$ python -q
>>> import numpy as np
>>> import numpy.linalg as la
>>> np.set_printoptions(suppress=True, linewidth=100)
>>> B = np.array([[2, 0, 2, 0, 2, 2, 1],
...     [0, 2, 0, 1, 0, 0, 0],
...     [1, 2, 0, 2, 2, 1, 2],
...     [2, 1, 2, 1, 0, 0, 1],
...     [2, 0, 0, 1, 2, 1, 2],
...     [2, 0, 0, 0, 1, 0, 1],
...     [2, 1, 0, 0, 2, 1, 2]])
>>> arr = B - B.T
>>> print(arr)
[[ 0  0  1 -2  0  0 -1]
 [ 0  0 -2  0  0  0 -1]
 [-1  2  0  0  2  1  2]
 [ 2  0  0  0 -1  0  1]
 [ 0  0 -2  1  0  0  0]
 [ 0  0 -1  0  0  0  0]
 [ 1  1 -2 -1  0  0  0]]
>>> # skew, so no eigenvalue has a real part
>>> print(np.allclose(arr @ arr.T, arr.T @ arr))
True
>>> np.trace(arr)
np.int64(0)
>>> print(round(float(np.abs(la.eigvals(arr)).max()), 1))
3.9
>>> arr @ arr
array([[ -6,   1,   2,   1,   4,   1,   0],
       [  1,  -5,   2,   1,  -4,  -2,  -4],
       [  2,   2, -14,   2,   0,   0,  -1],
       [  1,   1,   2,  -6,   0,   0,  -2],
       [  4,  -4,   0,   0,  -5,  -2,  -3],
       [  1,  -2,   0,   0,  -2,  -1,  -2],
       [  0,  -4,  -1,  -2,  -3,  -2,  -7]])
>>> print(np.allclose(arr, arr.T))
False
>>> print(la.matrix_power(arr, 2))
[[ -6   1   2   1   4   1   0]
 [  1  -5   2   1  -4  -2  -4]
 [  2   2 -14   2   0   0  -1]
 [  1   1   2  -6   0   0  -2]
 [  4  -4   0   0  -5  -2  -3]
 [  1  -2   0   0  -2  -1  -2]
 [  0  -4  -1  -2  -3  -2  -7]]
>>> r0, r1 = arr[2], arr[0]
>>> r0 @ r0
np.int64(14)
>>> p = (r0 @ r1) / (r0 @ r0) * r0
>>> np.round((r1 - p) @ r0, 1)
np.float64(-0.0)
>>> print(la.matrix_rank(np.outer(r0, r1)))
1
>>> np.round(r1 - p, 1)
array([-0.1,  0.3,  1. , -2. ,  0.3,  0.1, -0.7])
>>> J = np.loadtxt("x.csv", delimiter=",")
>>> J
array([[ 0., -2., -2., -4.,  0., -1.],
       [ 2.,  0.,  4.,  0., -1.,  0.],
       [ 2., -4.,  0.,  2.,  4.,  0.],
       [ 4.,  0., -2.,  0.,  0., -3.],
       [ 0.,  1., -4.,  0.,  0., -1.],
       [ 1.,  0.,  0.,  3.,  1.,  0.]])
>>> # skew, so no eigenvalue has a real part
>>> B = J / la.norm(J, axis=1, keepdims=True)
>>> cov = B @ B.T
>>> cov.round(1) + 0
array([[ 1. , -0.3,  0. ,  0.3,  0.3, -0.7],
       [-0.3,  1. ,  0. ,  0. , -0.8,  0.1],
       [ 0. ,  0. ,  1. ,  0.2, -0.1,  0.6],
       [ 0.3,  0. ,  0.2,  1. ,  0.5,  0.2],
       [ 0.3, -0.8, -0.1,  0.5,  1. ,  0. ],
       [-0.7,  0.1,  0.6,  0.2,  0. ,  1. ]])
>>> cov[3].round(1) + 0
array([0.3, 0. , 0.2, 1. , 0.5, 0.2])
>>> np.degrees(np.arccos(np.clip(cov[3, 1], -1, 1)))
np.float64(90.0)
>>> (np.abs(cov) > 0.9).astype(int)
array([[1, 0, 0, 0, 0, 0],
       [0, 1, 0, 0, 0, 0],
       [0, 0, 1, 0, 0, 0],
       [0, 0, 0, 1, 0, 0],
       [0, 0, 0, 0, 1, 0],
       [0, 0, 0, 0, 0, 1]])
>>> np.round(np.abs(la.eigvals(J)).max(), 1)
np.float64(7.0)
>>> [round(float(x), 1) for x in la.svd(J, compute_uv=False)[:3]]
[7.0, 7.0, 4.8]
>>> la.matrix_rank(J, rtol=0.1)
np.int64(4)
>>> B = la.inv(J)
>>> round(float(la.cond(J)), 1)
29.4
>>> round(float(la.det(J) * la.det(B)), 1)
1.0
>>> print(B.round(1) + 0)
[[ 0.   1.2  0.4 -0.5  1.5 -0.2]
 [-1.2  0.   0.5  0.3  0.5 -2. ]
 [-0.4 -0.5  0.   0.4 -0.8 -0.5]
 [ 0.5 -0.2 -0.4  0.  -0.5  1.2]
 [-1.5 -0.5  0.7  0.5  0.  -2.5]
 [ 0.2  2.   0.5 -1.2  2.5  0. ]]
>>> t = np.radians(30)
>>> Rm = np.eye(6)
>>> Rm[3, 3] = Rm[5, 5] = np.cos(t)
>>> Rm[3, 5], Rm[5, 3] = -np.sin(t), np.sin(t)
>>> Rm.round(1)
array([[ 1. ,  0. ,  0. ,  0. ,  0. ,  0. ],
       [ 0. ,  1. ,  0. ,  0. ,  0. ,  0. ],
       [ 0. ,  0. ,  1. ,  0. ,  0. ,  0. ],
       [ 0. ,  0. ,  0. ,  0.9,  0. , -0.5],
       [ 0. ,  0. ,  0. ,  0. ,  1. ,  0. ],
       [ 0. ,  0. ,  0. ,  0.5,  0. ,  0.9]])
>>> B = J @ Rm.T
>>> B.round(1)
array([[ 0. , -2. , -2. , -3. ,  0. , -2.9],
       [ 2. ,  0. ,  4. ,  0. , -1. ,  0. ],
       [ 2. , -4. ,  0. ,  1.7,  4. ,  1. ],
       [ 4. ,  0. , -2. ,  1.5,  0. , -2.6],
       [ 0. ,  1. , -4. ,  0.5,  0. , -0.9],
       [ 1. ,  0. ,  0. ,  2.6,  1. ,  1.5]])
>>> np.round(la.svd(J, compute_uv=False), 1), np.round(la.svd(B, compute_uv=False), 1)
(array([7. , 7. , 4.8, 4.8, 0.2, 0.2]), array([7. , 7. , 4.8, 4.8, 0.2, 0.2]))
>>> np.allclose(J @ J.T, B @ B.T)
True
>>> print(np.allclose(la.norm(J, axis=1), la.norm(B, axis=1)))
True
>>> np.round(la.det(Rm), 1), round(np.trace(Rm), 1)
(np.float64(1.0), np.float64(5.7))
>>> K = np.array([[9, 6, 0, -3], [6, 4, 0, -2], [0, 0, 0, 0], [-3, -2, 0, 1]])
>>> print(K)
[[ 9  6  0 -3]
 [ 6  4  0 -2]
 [ 0  0  0  0]
 [-3 -2  0  1]]
>>> # splits into 2 blocks
>>> left, sig, vt = la.svd(K)
>>> vecs = vt[:(sig > 1e-8).sum()]
>>> rng = np.random.default_rng(1929)
>>> x0 = K[3] + 5 * K[0] + rng.integers(2) * np.eye(4)[3]
>>> print(x0)
[ 42.  28.   0. -14.]
>>> la.matrix_rank(np.vstack([K, x0]))
np.int64(1)
>>> round(float(la.norm(x0 - vecs.T @ vecs @ x0)), 1)
0.0
>>> np.round(np.diag(vecs.T @ vecs), 1)
array([0.6, 0.3, 0. , 0.1])
>>> ev, vecs = la.eigh(K)
>>> print(np.unique(ev.round(6) + 0, return_counts=True)[1])
[3 1]
>>> print(np.round(la.eigvalsh(K + -3 * np.eye(4)), 1))
[-3. -3. -3. 11.]
>>> np.round(la.svd(K, compute_uv=False), 1) + 0
array([14.,  0.,  0.,  0.])
>>> print(np.round(np.abs(vecs[:, -1]), 1))
[0.8 0.5 0.  0.3]
>>> np.round(vecs.T @ vecs, 1) + 0
array([[1., 0., 0., 0.],
       [0., 1., 0., 0.],
       [0., 0., 1., 0.],
       [0., 0., 0., 1.]])
>>> (ev > 1e-8).sum(), (ev < -1e-8).sum()
(np.int64(1), np.int64(0))
>>> round(la.det(K), 1)
np.float64(0.0)
>>> print(np.flatnonzero(la.matrix_power((K != 0) + (K.T != 0) + np.eye(4), 4)[2]))
[2]
>>> (K != 0).astype(int)
array([[1, 1, 0, 1],
       [1, 1, 0, 1],
       [0, 0, 0, 0],
       [1, 1, 0, 1]])
>>> np.round(np.sort(la.eigvals(K).real), 1) + 0
array([ 0.,  0.,  0., 14.])
>>> la.matrix_rank(K, rtol=0.1)
np.int64(1)
>>> [round(float(x), 1) for x in la.svd(K, compute_uv=False)[:3]]
[14.0, 0.0, 0.0]
>>> W = np.array([[3, 3, 3, 1, 2], [1, 2, 3, 2, 2], [1, 0, 2, 1, 0], [1, 2, 2, 0, 3]])
>>> coef = np.array([0, 1, -2, 2, -1])
>>> act = np.maximum(K @ W + coef, 0)
>>> np.round((act > 0).mean(axis=0), 1)
array([0.5, 0.8, 0.5, 0.8, 0.5])
>>> act
array([[30, 34, 37, 23, 20],
       [20, 23, 24, 16, 13],
       [ 0,  1,  0,  2,  0],
       [ 0,  0,  0,  0,  0]])
>>> (act > 0).astype(int)
array([[1, 1, 1, 1, 1],
       [1, 1, 1, 1, 1],
       [0, 1, 0, 1, 0],
       [0, 0, 0, 0, 0]])
>>> la.matrix_rank(act)
np.int64(3)
>>> basis = np.array([[1, 1], [3, 3], [2, 2], [2, 3], [1, 3]])
>>> W @ basis
array([[22, 27],
       [19, 25],
       [ 7,  8],
       [14, 20]])
>>> A = np.load("case11.npy")
>>> A
array([[ 3,  4, -1],
       [ 0,  0,  0],
       [ 6,  8, -2],
       [ 6,  8, -2],
       [ 6,  8, -2]])
>>> # rows 2 and 3 are equal
>>> left, sig, vt = la.svd(A)
>>> np.argmax(sig[:-1] / (sig[1:] + 1e-6)) + 1
np.int64(1)
>>> B = left[:, :1] @ np.diag(sig[:1]) @ vt[:1]
>>> B.round(1) + 0
array([[ 3.,  4., -1.],
       [ 0.,  0.,  0.],
       [ 6.,  8., -2.],
       [ 6.,  8., -2.],
       [ 6.,  8., -2.]])
>>> round(float(la.norm(A - B, 2)), 1), np.round(sig[1], 1)
(0.0, np.float64(0.0))
>>> round(float(la.norm(A - B) / la.norm(A)), 1)
0.0
>>> round(np.abs(A - B).max(), 1)
np.float64(0.0)
>>> T = np.stack([A, -3 * A, A[::-1]])
>>> la.matrix_rank(T)
array([1, 1, 1])
>>> (T @ A.T).shape
(3, 5, 5)
>>> print(T.sum(axis=0))
[[  0   0   0]
 [  6   8  -2]
 [ -6  -8   2]
 [-12 -16   4]
 [ -9 -12   3]]
>>> rank = la.matrix_rank(A)
>>> rank
np.int64(1)
>>> ns = la.svd(A)[2][rank:].T
>>> print(la.matrix_rank(A.T @ A), la.matrix_rank(A @ A.T))
1 1
>>> [int(la.matrix_rank(np.delete(A, i, axis=0))) for i in range(5)]
[1, 1, 1, 1, 1]
>>> ns.shape
(3, 2)
>>> B = A[0, 0] * A[1:] - np.outer(A[1:, 0], A[0])
>>> B
array([[0, 0, 0],
       [0, 0, 0],
       [0, 0, 0],
       [0, 0, 0]])
>>> np.flatnonzero(~B.round(6).any(axis=1))
array([0, 1, 2, 3])
>>> A[:, 0] / A[0, 0]
array([1., 0., 2., 2., 2.])
